% python3 -q
>>> import numpy as np
>>> from numpy import linalg as LA
>>> np.set_printoptions(precision=3, suppress=True, linewidth=200, floatmode="fixed")
>>> m1 = np.load("a.npy")
>>> m1
array([[-4,  4, -4,  4],
       [-1, -4, -1, -4],
       [-4,  4, -4,  4],
       [-1, -4, -1, -4]])
>>> U, sigma, vt = LA.svd(m1)
>>> print(sigma.round(3) + 0)
[12.434  6.434  0.000  0.000]
>>> M2 = U[:, :2] @ np.diag(sigma[:2]) @ vt[:2]
>>> print(M2)
[[-4.000  4.000 -4.000  4.000]
 [-1.000 -4.000 -1.000 -4.000]
 [-4.000  4.000 -4.000  4.000]
 [-1.000 -4.000 -1.000 -4.000]]
>>> LA.matrix_rank(m1, rtol=0.05)
np.int64(2)
>>> f, r1 = M2[1], M2[0]
>>> np.round(f @ r1, 3)
np.float64(-24.0)
>>> p = (f @ r1) / (f @ f) * f
>>> round(LA.norm(f + r1) ** 2 + LA.norm(f - r1) ** 2, 3)
np.float64(196.0)
>>> np.round((r1 - p) @ f, 3)
np.float64(0.0)
>>> LA.matrix_rank(np.outer(f, r1))
np.int64(1)
>>> p
array([0.706, 2.824, 0.706, 2.824])
>>> def softmax(z):
...     e = np.exp(z - z.max(axis=-1, keepdims=True))
...     return e / e.sum(axis=-1, keepdims=True)
... 
>>> np.round(softmax(m1[2]), 3) + 0
array([0.000, 0.500, 0.000, 0.500])
>>> att = m1 @ m1.T / np.sqrt(4)
>>> softmax(att)[2] @ m1
array([-4.000,  4.000, -4.000,  4.000])
>>> np.round(softmax(att + np.triu(np.full(att.shape, -np.inf), 1)), 3) + 0
array([[1.000, 0.000, 0.000, 0.000],
       [0.000, 1.000, 0.000, 0.000],
       [0.500, 0.000, 0.500, 0.000],
       [0.000, 0.500, 0.000, 0.500]])
>>> try:
...     LA.inv(m1)
... except LA.LinAlgError as e:
...     print("failed:", e)
... 
failed: Singular matrix
>>> LA.lstsq(m1[:-1].T, m1[-1])[2]
np.int32(2)
>>> np.unique(m1.round(6), axis=0).shape
(2, 4)
>>> W1 = np.array([[-5, 4], [5, -5], [-3, -5], [-2, 1]])
>>> b = np.array([3, 0])
>>> act = np.maximum(m1 @ W1 + b, 0)
>>> (act > 0).mean(axis=0)
array([0.500, 0.500])
>>> act
array([[47,  0],
       [ 0, 17],
       [47,  0],
       [ 0, 17]])
>>> Z = np.array([[-1, -2], [2, -1]])
>>> W1 @ Z
array([[ 13,   6],
       [-15,  -5],
       [ -7,  11],
       [  4,   3]])
>>> act @ Z
array([[-47, -94],
       [ 34, -17],
       [-47, -94],
       [ 34, -17]])
>>> E = np.load("arr.npy")
>>> E
array([[ 5.000,  3.000, -3.000, -2.000],
       [ 6.000, 14.000, -7.000, -6.000],
       [ 6.000, 14.000, -7.000, -6.000],
       [ 4.000,  3.000, -3.000, -1.000]])
>>> np.unique(E.round(6), axis=0).shape
(3, 4)
>>> round(float(np.trace(LA.pinv(E) @ E)), 3)
3.0
>>> print(np.allclose(E[:-1].T @ LA.lstsq(E[:-1].T, E[-1])[0], E[-1]))
False
>>> np.abs(np.diag(LA.qr(E)[1])) > 1e-9
array([ True,  True,  True, False])
>>> print(LA.lstsq(E[:-1].T, E[-1])[2])
2
>>> E @ LA.pinv(E) @ E
array([[ 5.000,  3.000, -3.000, -2.000],
       [ 6.000, 14.000, -7.000, -6.000],
       [ 6.000, 14.000, -7.000, -6.000],
       [ 4.000,  3.000, -3.000, -1.000]])
>>> P = np.triu(np.array([[3, 9, 1, 2], [0, -2, 6, 1], [-1, 9, -7, -9], [4, -7, -2, -2]]), 1) + np.eye(4)
>>> M2 = P @ E @ LA.inv(P)
>>> np.round(np.poly(M2), 3) + 0
array([  1.000, -11.000,  31.000, -21.000,   0.000])
>>> M2
array([[    73.000,   -508.000,   2896.000,  26362.000],
       [    46.000,   -313.000,   1780.000,  16198.000],
       [   -30.000,    257.000,  -1492.000, -13622.000],
       [     4.000,    -33.000,    191.000,   1743.000]])
>>> round(LA.det(M2), 3)
np.float64(0.0)
>>> assert E == E.T
Traceback (most recent call last):
  File "<python-input-46>", line 1, in <module>
    assert E == E.T
           ^^^^^^^^
ValueError: The truth value of an array with more than one element is ambiguous. Use a.any() or a.all()
>>> E @ E
array([[ 17.000,   9.000,  -9.000,  -8.000],
       [ 48.000,  98.000, -49.000, -48.000],
       [ 48.000,  98.000, -49.000, -48.000],
       [ 16.000,   9.000,  -9.000,  -7.000]])
>>> LA.determinant(E)
Traceback (most recent call last):
  File "<python-input-48>", line 1, in <module>
    LA.determinant(E)
    ^^^^^^^^^^^^^^
AttributeError: module 'numpy.linalg' has no attribute 'determinant'
>>> LA.matrix_power(E, 4)
array([[  161.000,    81.000,   -81.000,   -80.000],
       [ 2400.000,  4802.000, -2401.000, -2400.000],
       [ 2400.000,  4802.000, -2401.000, -2400.000],
       [  160.000,    81.000,   -81.000,   -79.000]])
>>> LA.norm(E, axis=1)
array([ 6.856, 17.804, 17.804,  5.916])
>>> round(float(LA.norm(E, "nuc")), 3)
31.327
>>> LA.norm(E, axis=0)
array([10.630, 20.248, 10.770,  8.775])
>>> print(E[0] @ E[1])
105.0
>>> round(float(LA.norm(E, 2)), 3)
26.417
>>> round(LA.norm(E[0] - E[1]), 3)
np.float64(12.41)
>>> print(round(float(LA.norm(E) ** 2 / LA.norm(E, 2) ** 2), 3))
1.026
>>> A = np.load("mat.npy")
>>> A
array([[ 1.050, -1.000,  0.000,  1.000,  1.000],
       [-1.000,  0.050,  2.000,  1.000, -2.000],
       [ 2.000,  0.000,  1.050,  1.000, -1.000],
       [-1.000, -1.000, -2.000,  2.050, -2.000],
       [ 1.000, -1.000,  0.000,  1.000,  1.050]])
>>> Q = A.astype(float).copy()
>>> for j in range(5):
...     Q[:, j] -= Q[:, :j] @ (Q[:, :j].T @ Q[:, j])
...     Q[:, j] /= LA.norm(Q[:, j])
... 
>>> np.round(Q.T @ Q, 3) + 0
array([[1.000, 0.000, 0.000, 0.000, 0.000],
       [0.000, 1.000, 0.000, 0.000, 0.000],
       [0.000, 0.000, 1.000, 0.000, 0.000],
       [0.000, 0.000, 0.000, 1.000, 0.000],
       [0.000, 0.000, 0.000, 0.000, 1.000]])
>>> K = np.load("w.npy")
>>> K
array([[-1, -2,  1,  0],
       [ 0,  2,  0,  0],
       [ 1,  3, -1,  0],
       [ 0,  0,  0, -1]])
>>> np.flatnonzero(LA.matrix_power((K != 0) + (K.T != 0) + np.eye(4), 4)[3])
array([3])
>>> (K != 0).astype(int)
array([[1, 1, 1, 0],
       [0, 1, 0, 0],
       [1, 1, 1, 0],
       [0, 0, 0, 1]])
>>> K @ K
array([[ 2,  1, -2,  0],
       [ 0,  4,  0,  0],
       [-2,  1,  2,  0],
       [ 0,  0,  0,  1]])
>>> (LA.matrix_power((K != 0) + (K.T != 0) + np.eye(4), 4) > 0).astype(int)
array([[1, 1, 1, 0],
       [1, 1, 1, 0],
       [1, 1, 1, 0],
       [0, 0, 0, 1]])
>>> print(np.abs(LA.svd(A)[2][-1]))
[0.104 0.762 0.053 0.562 0.299]
>>> round(float(LA.norm(A, 2) / LA.norm(A)), 3)
0.64
>>> LA.cond(A) > 100
np.True_
>>> round(np.log10(LA.cond(A)))
2
>>> [round(float(x), 3) for x in LA.svd(K, compute_uv=False)[:3]]
[4.484, 1.0, 0.946]
>>> print(round(float(LA.norm(K, 2) / LA.norm(K)), 3))
0.956
>>> data = np.loadtxt("layer1.csv", delimiter=",")
>>> data
array([[ 0.000, -4.000, -4.000,  0.000, -2.000, -2.000],
       [-6.000,  0.000,  0.000, -3.000,  0.000,  0.000],
       [-6.000, -2.000,  6.000, -3.000, -1.000,  3.000],
       [ 0.000, -4.000, -4.000,  0.000,  0.000,  0.000],
       [-6.000,  0.000,  0.000,  0.000,  0.000,  0.000],
       [-6.000, -2.000,  6.000,  0.000,  0.000,  0.000]])
>>> ang = np.radians(120)
>>> R = np.eye(6)
>>> R[2, 2] = R[1, 1] = np.cos(ang)
>>> R[2, 1], R[1, 2] = -np.sin(ang), np.sin(ang)
>>> R
array([[ 1.000,  0.000,  0.000,  0.000,  0.000,  0.000],
       [ 0.000, -0.500,  0.866,  0.000,  0.000,  0.000],
       [ 0.000, -0.866, -0.500,  0.000,  0.000,  0.000],
       [ 0.000,  0.000,  0.000,  1.000,  0.000,  0.000],
       [ 0.000,  0.000,  0.000,  0.000,  1.000,  0.000],
       [ 0.000,  0.000,  0.000,  0.000,  0.000,  1.000]])
>>> M2 = data @ R.T
>>> np.abs(M2 - data).max(axis=0)
array([0.000, 8.196, 9.464, 0.000, 0.000, 0.000])
>>> np.allclose(data @ data.T, M2 @ M2.T)
True
>>> rng = np.random.default_rng(940)
>>> lab = rng.permutation(5)
>>> lab
array([2, 0, 4, 3, 1])
>>> M2 = A[lab][:, lab]
>>> np.trace(M2)
np.float64(5.25)
>>> np.allclose(M2, A)
False
>>> print(M2)
[[ 1.050  2.000 -1.000  1.000  0.000]
 [ 0.000  1.050  1.000  1.000 -1.000]
 [ 0.000  1.000  1.050  1.000 -1.000]
 [-2.000 -1.000 -2.000  2.050 -1.000]
 [ 2.000 -1.000 -2.000  1.000  0.050]]
>>> W0 = np.loadtxt("case11.csv", delimiter=",")
>>> W0
array([[0.167, 0.333, 0.333, 0.167],
       [0.200, 0.400, 0.200, 0.200],
       [0.000, 0.200, 0.400, 0.400],
       [0.143, 0.143, 0.286, 0.429]])
>>> # row-stochastic, so 1 is an eigenvalue
>>> lab = rng.permutation(4)
>>> lab
array([3, 1, 0, 2])
>>> M2 = W0[lab][:, lab]
>>> round(LA.det(M2), 3), np.round(LA.det(W0[lab]), 3)
(np.float64(0.004), np.float64(0.004))
>>> M2
array([[0.429, 0.143, 0.143, 0.286],
       [0.200, 0.400, 0.200, 0.200],
       [0.167, 0.333, 0.167, 0.333],
       [0.400, 0.200, 0.000, 0.400]])
>>> x0 = np.array([0, -1, 5, 5])
>>> rhs = W0 @ x0
>>> b, lr = np.zeros(4), 1 / LA.norm(W0, 2) ** 2
>>> for i in range(30):
...     b -= lr * W0.T @ (W0 @ b - rhs)
...     if i % 5 == 0: print(i, round(LA.norm(W0 @ b - rhs), 3))
... 
0 1.334
5 0.792
10 0.476
15 0.295
20 0.194
25 0.14
>>> np.round(LA.cond(W0), 3)
np.float64(14.105)
>>> np.sort(np.abs(LA.eigvals(W0)))[::-1]
array([1.000, 0.309, 0.111, 0.111])
>>> print(W0.sum(axis=1))
[1.000 1.000 1.000 1.000]
>>> p = np.eye(4)[0]
>>> for _ in range(3):
...     p = p @ W0
...     print(p.round(3))
... 
[0.167 0.333 0.333 0.167]
[0.118 0.279 0.303 0.299]
[0.118 0.255 0.302 0.325]
>>> Q = W0.astype(float).copy()
>>> for j in range(4):
...     Q[:, j] -= Q[:, :j] @ (Q[:, :j].T @ Q[:, j])
...     Q[:, j] /= LA.norm(Q[:, j])
... 
>>> np.round(Q.T @ Q, 3) + 0
array([[1.000, 0.000, 0.000, 0.000],
       [0.000, 1.000, 0.000, 0.000],
       [0.000, 0.000, 1.000, 0.000],
       [0.000, 0.000, 0.000, 1.000]])
>>> np.round(Q.T @ W0, 3) + 0
array([[0.297, 0.525, 0.459, 0.434],
       [0.000, 0.236, 0.300, 0.206],
       [0.000, 0.000, 0.303, 0.385],
       [0.000, 0.000, 0.000, 0.179]])
